$ ipython --no-banner

In [1]: import numpy as np

In [2]: np.set_printoptions(precision=2, suppress=True, linewidth=100, floatmode="fixed")

In [3]: W0 = np.loadtxt("block10.csv", delimiter=",")

In [4]: W0
Out[4]: 
array([[-1.00,  0.00],
       [ 0.00, -1.00]])

In [5]: x0 = np.array([-1, 2])

In [6]: target = W0 @ x0

In [7]: beta, lr = np.zeros(2), 1 / np.linalg.norm(W0, 2) ** 2

In [8]: for i in range(4):
   ...:     beta -= lr * W0.T @ (W0 @ beta - target)
   ...:     if i % 1 == 0: print(i, round(np.linalg.norm(W0 @ beta - target), 2))
   ...: 
0 0.0
1 0.0
2 0.0
3 0.0

In [9]: beta
Out[9]: array([-1.00,  2.00])

In [10]: round(np.linalg.cond(W0), 2)
Out[10]: np.float64(1.0)

In [11]: (W0 - W0.T) / 2
Out[11]: 
array([[0.00, 0.00],
       [0.00, 0.00]])

In [12]: np.sort(np.abs(np.linalg.eigvals(W0)))
Out[12]: array([1.00, 1.00])

In [13]: np.trace(W0)
Out[13]: np.float64(-2.0)

In [14]: np.linalg.matrix_power(W0, 4)
Out[14]: 
array([[1.00, 0.00],
       [0.00, 1.00]])

In [15]: W0 @ W0
Out[15]: 
array([[1.00, 0.00],
       [0.00, 1.00]])

In [16]: W0.inv()
Traceback (most recent call last):
  Cell In[16], line 1
    W0.inv()
AttributeError: 'numpy.ndarray' object has no attribute 'inv'


In [17]: (W0 + W0.T) / 2
Out[17]: 
array([[-1.00,  0.00],
       [ 0.00, -1.00]])

In [18]: np.allclose(W0 @ W0.T, W0.T @ W0)
Out[18]: True

In [19]: X = np.load("x.npy")

In [20]: X
Out[20]: 
array([[-0.93, -0.07, -0.37],
       [-0.17, -0.80,  0.57],
       [-0.34,  0.59,  0.73]])

In [21]: np.allclose(X, X.T)
Out[21]: False

In [22]: np.linalg.determinant(X)
Traceback (most recent call last):
  Cell In[22], line 1
    np.linalg.determinant(X)
AttributeError: module 'numpy.linalg' has no attribute 'determinant'


In [23]: np.linalg.matrix_power(X, 4)
Out[23]: 
array([[ 0.98, -0.20,  0.06],
       [ 0.20,  0.98,  0.05],
       [-0.07, -0.03,  1.00]])

In [24]: x0 = np.array([9, -4, 5])

In [25]: X.T @ (X @ x0)
Out[25]: array([ 9.00, -4.00,  5.00])

In [26]: np.linalg.inv(X)
Out[26]: 
array([[-0.93, -0.17, -0.34],
       [-0.07, -0.80,  0.59],
       [-0.37,  0.57,  0.73]])

In [27]: np.linalg.svd(X, compute_uv=False)
Out[27]: array([1.00, 1.00, 1.00])

In [28]: np.linalg.norm(X, axis=0)
Out[28]: array([1.00, 1.00, 1.00])

In [29]: np.linalg.pinv(X)
Out[29]: 
array([[-0.93, -0.17, -0.34],
       [-0.07, -0.80,  0.59],
       [-0.37,  0.57,  0.73]])

In [30]: np.round(X @ X.T, 2) + 0
Out[30]: 
array([[1.00, 0.00, 0.00],
       [0.00, 1.00, 0.00],
       [0.00, 0.00, 1.00]])

In [31]: round(float(X[:, 2] @ X[:, 1]), 2)
Out[31]: -0.0

In [32]: mat = np.array([[32, 16, -12, 8],
    ...:     [16, 26, -27, 10],
    ...:     [-12, -27, 29, -10],
    ...:     [8, 10, -10, 4]])

In [33]: # symmetric

In [34]: U, sig, vt = np.linalg.svd(mat, full_matrices=False)

In [35]: np.round(U.T @ U, 2) + 0
Out[35]: 
array([[1.00, 0.00, 0.00, 0.00],
       [0.00, 1.00, 0.00, 0.00],
       [0.00, 0.00, 1.00, 0.00],
       [0.00, 0.00, 0.00, 1.00]])

In [36]: (sig > 1e-8).sum()
Out[36]: np.int64(2)

In [37]: sig.round(2) + 0
Out[37]: array([70.02, 20.98,  0.00,  0.00])

In [38]: U.shape, sig.shape, vt.shape
Out[38]: ((4, 4), (4,), (4, 4))

In [39]: np.abs(U[:, 0]).round(6).argmax()
Out[39]: np.int64(1)

In [40]: np.cumsum(sig ** 2) / np.sum(sig ** 2)
Out[40]: array([0.92, 1.00, 1.00, 1.00])

In [41]: np.round(vt @ vt.T, 2) + 0
Out[41]: 
array([[1.00, 0.00, 0.00, 0.00],
       [0.00, 1.00, 0.00, 0.00],
       [0.00, 0.00, 1.00, 0.00],
       [0.00, 0.00, 0.00, 1.00]])

In [42]: U, sig, vt = np.linalg.svd(mat)

In [43]: V = vt[:(sig > 1e-8).sum()]

In [44]: rng = np.random.default_rng(5332)

In [45]: x0 = mat[1] + 2 * mat[2] + rng.integers(2) * np.eye(4)[3]

In [46]: x0
Out[46]: array([ -8.00, -28.00,  31.00,  -9.00])

In [47]: np.allclose(V.T @ V @ x0, x0)
Out[47]: False

In [48]: V.T @ V
Out[48]: 
array([[ 0.97,  0.08,  0.10,  0.11],
       [ 0.08,  0.41, -0.46,  0.14],
       [ 0.10, -0.46,  0.56, -0.15],
       [ 0.11,  0.14, -0.15,  0.06]])
